$ python -q
>>> import numpy as np
>>> np.set_printoptions(suppress=True, linewidth=140)
>>> M = np.array([[1, 0, 0, 0, 0],
...     [-3, 1, 0, 0, 0],
...     [0, 0, 1, 0, 0],
...     [3, -1, 2, 1, 0],
...     [1, 1, -2, 1, 1]])
>>> ang = np.radians(36)
>>> r_ = np.eye(5)
>>> r_[4, 4] = r_[2, 2] = np.cos(ang)
>>> r_[4, 2], r_[2, 4] = -np.sin(ang), np.sin(ang)
>>> r_.round(2)
array([[ 1.  ,  0.  ,  0.  ,  0.  ,  0.  ],
       [ 0.  ,  1.  ,  0.  ,  0.  ,  0.  ],
       [ 0.  ,  0.  ,  0.81,  0.  ,  0.59],
       [ 0.  ,  0.  ,  0.  ,  1.  ,  0.  ],
       [ 0.  ,  0.  , -0.59,  0.  ,  0.81]])
>>> Y = M @ r_.T
>>> np.round(np.abs(Y - M).max(axis=0), 2)
array([0.  , 0.  , 0.97, 0.  , 1.18])
>>> Y = np.linalg.inv(M)
>>> np.round(np.linalg.det(M) * Y, 2)
array([[ 1., -0., -0., -0., -0.],
       [ 3.,  1.,  0.,  0.,  0.],
       [ 0.,  0.,  1.,  0.,  0.],
       [-0.,  1., -2.,  1., -0.],
       [-4., -2.,  4., -1.,  1.]])
>>> round(np.linalg.det(M) * np.linalg.det(Y), 2)
np.float64(1.0)
>>> np.allclose(Y, M.T)
False
>>> hat = np.triu(np.array([[1, 1, 0, 3, 2],
...     [0, 3, 2, 0, 0],
...     [2, 0, 0, 3, 2],
...     [0, 0, 0, 2, 2],
...     [0, 1, 1, 2, 2]]), 1) + np.eye(5)
>>> Y = hat @ M @ np.linalg.inv(hat)
>>> hat @ M - M @ hat
array([[  8.,  -1.,   2.,   2.,   0.],
       [  0.,   3.,   0.,   9.,   6.],
       [ 11.,  -1.,   2.,   2.,   0.],
       [  2.,  -1.,  -2., -13., -10.],
       [  0.,  -1.,  -2.,   3.,   0.]])
>>> Y
array([[   9.,   -9.,   20.,  -82.,  108.],
       [  -3.,    4.,   -6.,   27.,  -36.],
       [  11.,  -12.,   27., -109.,  144.],
       [   5.,   -4.,    6.,  -30.,   40.],
       [   1.,    0.,   -2.,    4.,   -5.]])
>>> m1 = np.loadtxt("arr.csv", delimiter=",")
>>> m1
array([[ 1.03,  1.04,  1.05],
       [ 0.94,  0.97,  1.02],
       [ 1.  ,  1.05,  1.02],
       [ 1.03,  1.  ,  0.88],
       [ 0.98,  0.96,  0.97],
       [ 0.9 ,  1.06,  1.  ],
       [ 1.02,  0.98,  1.02],
       [ 0.92,  1.08,  1.12],
       [ 1.05,  1.01,  0.93],
       [ 1.03,  0.99,  1.01],
       [ 0.95,  0.99,  1.04],
       [ 0.99,  1.02,  1.03],
       [ 0.94,  1.01,  1.02],
       [ 0.95,  0.98,  0.99],
       [ 0.06,  3.03,  0.92],
       [ 0.04,  2.89,  1.01],
       [ 0.01,  2.95,  0.99],
       [-0.08,  3.01,  1.05],
       [ 0.  ,  3.  ,  1.01],
       [-0.05,  2.97,  1.  ],
       [ 0.01,  2.97,  0.98],
       [-0.04,  2.94,  0.95],
       [-0.02,  2.9 ,  1.03],
       [ 0.01,  3.02,  0.97],
       [-0.07,  2.93,  0.99],
       [ 0.04,  2.92,  1.06],
       [-0.02,  3.09,  0.99],
       [ 0.  ,  3.01,  0.94]])
>>> def softmax(z):
...     e = np.exp(z - z.max(axis=-1, keepdims=True))
...     return e / e.sum(axis=-1, keepdims=True)
... 
>>> np.round(softmax(m1[15] + -1), 2)
array([0.05, 0.83, 0.13])
>>> np.round(softmax(10 * m1[15]), 2) + 0
array([0., 1., 0.])
>>> np.round(softmax(m1[15]), 2)
array([0.05, 0.83, 0.13])
>>> scores = m1 @ m1.T / np.sqrt(3)
>>> np.round(softmax(scores)[15] @ m1, 2)
array([0.03, 2.9 , 0.99])
>>> softmax(scores).round(6).argmax(axis=1)
array([26, 26, 26, 26, 26, 26, 26, 26, 26, 26, 26, 26, 26, 26, 26, 26, 26, 26, 26, 26, 26, 26, 26, 26, 26, 26, 26, 26])
>>> F = np.array([[2, 1, 0, 0], [2, 3, 0, 2], [3, 3, 0, 0], [3, 1, 2, 1], [3, 2, 1, 0]])
>>> F[:, 3] = 2 * F[:, 0]
>>> F
array([[2, 1, 0, 4],
       [2, 3, 0, 4],
       [3, 3, 0, 6],
       [3, 1, 2, 6],
       [3, 2, 1, 6]])
>>> np.round(np.linalg.norm(F, axis=1), 2)
array([4.58, 5.39, 7.35, 7.07, 7.07])
>>> np.linalg.norm(F, axis=1).argmax()
np.int64(2)
>>> np.round(np.linalg.norm(F, 1), 2), np.round(np.linalg.norm(F, np.inf), 2)
(np.float64(26.0), np.float64(12.0))
>>> np.round(np.linalg.norm(F, 2), 2)
np.float64(14.03)
>>> round(np.linalg.norm(F) ** 2 / np.linalg.norm(F, 2) ** 2, 2)
np.float64(1.04)
>>> np.round(np.linalg.norm(F[0], 1), 2), round(float(np.linalg.norm(F[0], np.inf)), 2)
(np.float64(7.0), 4.0)
>>> round(np.linalg.norm(F[0] - F[3]), 2)
np.float64(3.0)
>>> x0 = np.array([2, 1, 1, 0, 2])
>>> target = M @ x0
>>> c, lr = np.zeros(5), 1 / np.linalg.norm(M, 2) ** 2
>>> for i in range(50):
...     c -= lr * M.T @ (M @ c - target)
...     if i % 10 == 0: print(i, round(np.linalg.norm(M @ c - target), 2))
... 
0 2.08
10 0.92
20 0.67
30 0.57
40 0.53
>>> c.round(2)
array([1.81, 0.49, 0.56, 1.06, 0.7 ])
>>> np.round(np.linalg.cond(M), 2)
np.float64(33.52)
>>> W0 = np.loadtxt("sample9.csv", delimiter=",")
>>> W0
array([[1., 0.],
       [0., 1.]])
>>> # 2 groups of indices that never mix
>>> Y = W0 / np.linalg.norm(W0, axis=1, keepdims=True)
>>> G = Y @ Y.T
>>> np.degrees(np.arccos(np.clip(G[0, 1], -1, 1)))
np.float64(90.0)
>>> G[0]
array([1., 0.])
>>> G
array([[1., 0.],
       [0., 1.]])
>>> (G - 2 * np.eye(2)).round(6).argmax(axis=1)
array([1, 0])
>>> np.round(np.linalg.matrix_power(W0, 100), 2)
array([[1., 0.],
       [0., 1.]])
>>> np.round(np.linalg.matrix_power(W0, 2), 2)
array([[1., 0.],
       [0., 1.]])
>>> np.round(np.sort(np.abs(np.linalg.eigvals(W0)))[::-1], 2)
array([1., 1.])
>>> p = np.eye(2)[1]
>>> for _ in range(6):
...     p = p @ W0
...     print(p.round(2))
... 
[0. 1.]
[0. 1.]
[0. 1.]
[0. 1.]
[0. 1.]
[0. 1.]
>>> ang = np.radians(60)
>>> r_ = np.eye(2)
>>> r_[0, 0] = r_[1, 1] = np.cos(ang)
>>> r_[0, 1], r_[1, 0] = -np.sin(ang), np.sin(ang)
>>> r_.round(2)
array([[ 0.5 , -0.87],
       [ 0.87,  0.5 ]])
>>> Y = W0 @ r_.T
>>> np.allclose(W0 @ W0.T, Y @ Y.T)
True
>>> round(np.linalg.det(r_), 2), round(np.trace(r_), 2)
(np.float64(1.0), np.float64(1.0))
>>> np.round(np.linalg.svd(W0, compute_uv=False), 2), np.round(np.linalg.svd(Y, compute_uv=False), 2)
(array([1., 1.]), array([1., 1.]))
>>> np.allclose(np.linalg.norm(W0, axis=1), np.linalg.norm(Y, axis=1))
True
>>> x0 = np.ones(2)
>>> for _ in range(6):
...     x0 = W0 @ x0
...     x0 /= np.linalg.norm(x0)
...     print(round(x0 @ W0 @ x0, 2))
... 
1.0
1.0
1.0
1.0
1.0
1.0
>>> x0.round(2)
array([0.71, 0.71])
>>> arr = np.loadtxt("test13.csv", delimiter=",")
>>> arr
array([[-38.,   1.,   3.],
       [  0.,   3.,   4.],
       [  3.,   5.,  90.]])
>>> Y = arr / np.sqrt((arr ** 2).mean(axis=1, keepdims=True))
>>> Y[1].round(2)
array([0.  , 1.04, 1.39])
>>> rng = np.random.default_rng(4962)
>>> z = rng.integers(0, 3, 3)
>>> data = (z[:, None] == z) * -3 + np.eye(3)
>>> data
array([[-2.,  0.,  0.],
       [ 0., -2.,  0.],
       [ 0.,  0., -2.]])
>>> np.allclose(data @ data.T, data.T @ data)
True
>>> data @ np.ones(3)
array([-2., -2., -2.])
>>> (data @ data)[0]
array([4., 0., 0.])
>>> np.round(np.linalg.pinv(data), 2)
array([[-0.5,  0. ,  0. ],
       [ 0. , -0.5,  0. ],
       [ 0. ,  0. , -0.5]])
>>> np.round(np.linalg.svd(data, compute_uv=False), 2)
array([2., 2., 2.])
>>> ev, evecs = np.linalg.eig(data)
>>> data @ evecs[:, 0] - ev[0] * evecs[:, 0]
array([0., 0., 0.])
>>> np.prod(ev)
np.float64(-8.0)
>>> np.all(np.linalg.eigvalsh(data) > 0)
np.False_
>>> round(float(np.linalg.eigvalsh(data).min()), 2)
-2.0
>>> E = np.load("dump.npy")
>>> E
array([[0, 0, 0],
       [6, 3, 7],
       [4, 2, 5],
       [4, 2, 5],
       [0, 0, 0],
       [0, 0, 1],
       [2, 1, 3],
       [0, 0, 0],
       [2, 1, 3],
       [0, 0, 1],
       [6, 3, 7],
       [8, 4, 9],
       [0, 0, 0],
       [0, 0, 0],
       [0, 0, 0],
       [0, 0, 1],
       [6, 3, 7],
       [0, 0, 0],
       [6, 3, 7],
       [6, 3, 7],
       [6, 3, 7]])
>>> x0 = np.array([0, -3, 3])
>>> np.einsum("ij,j->i", E, x0)
array([ 0, 12,  9,  9,  0,  3,  6,  0,  6,  3, 12, 15,  0,  0,  0,  3, 12,  0, 12, 12, 12])
>>> (E * x0).sum(axis=1)
array([ 0, 12,  9,  9,  0,  3,  6,  0,  6,  3, 12, 15,  0,  0,  0,  3, 12,  0, 12, 12, 12])
>>> (E @ x0).argmax()
np.int64(11)
>>> np.sign((E @ x0).round(6))
array([0, 1, 1, 1, 0, 1, 1, 0, 1, 1, 1, 1, 0, 0, 0, 1, 1, 0, 1, 1, 1])
>>> E @ (2 * x0)
array([ 0, 24, 18, 18,  0,  6, 12,  0, 12,  6, 24, 30,  0,  0,  0,  6, 24,  0, 24, 24, 24])
>>> E @ x0
array([ 0, 12,  9,  9,  0,  3,  6,  0,  6,  3, 12, 15,  0,  0,  0,  3, 12,  0, 12, 12, 12])
>>> np.unique(E.round(6), axis=0).shape
(6, 3)
>>> np.allclose(E[:-1].T @ np.linalg.lstsq(E[:-1].T, E[-1])[0], E[-1])
True
>>> np.linalg.lstsq(E[:-1].T, E[-1])[2]
np.int32(2)
>>> z = E[:, 0] > np.median(E[:, 0])
>>> f = E[z].mean(axis=0) - E[~z].mean(axis=0)
>>> ((E - E.mean(axis=0)) @ f > 0).astype(int)
array([0, 1, 1, 1, 0, 0, 0, 0, 0, 0, 1, 1, 0, 0, 0, 0, 1, 0, 1, 1, 1])
>>> z.astype(int)
array([0, 1, 1, 1, 0, 0, 0, 0, 0, 0, 1, 1, 0, 0, 0, 0, 1, 0, 1, 1, 1])
>>> np.argsort(-np.abs(f).round(6), kind="stable")
array([2, 0, 1])
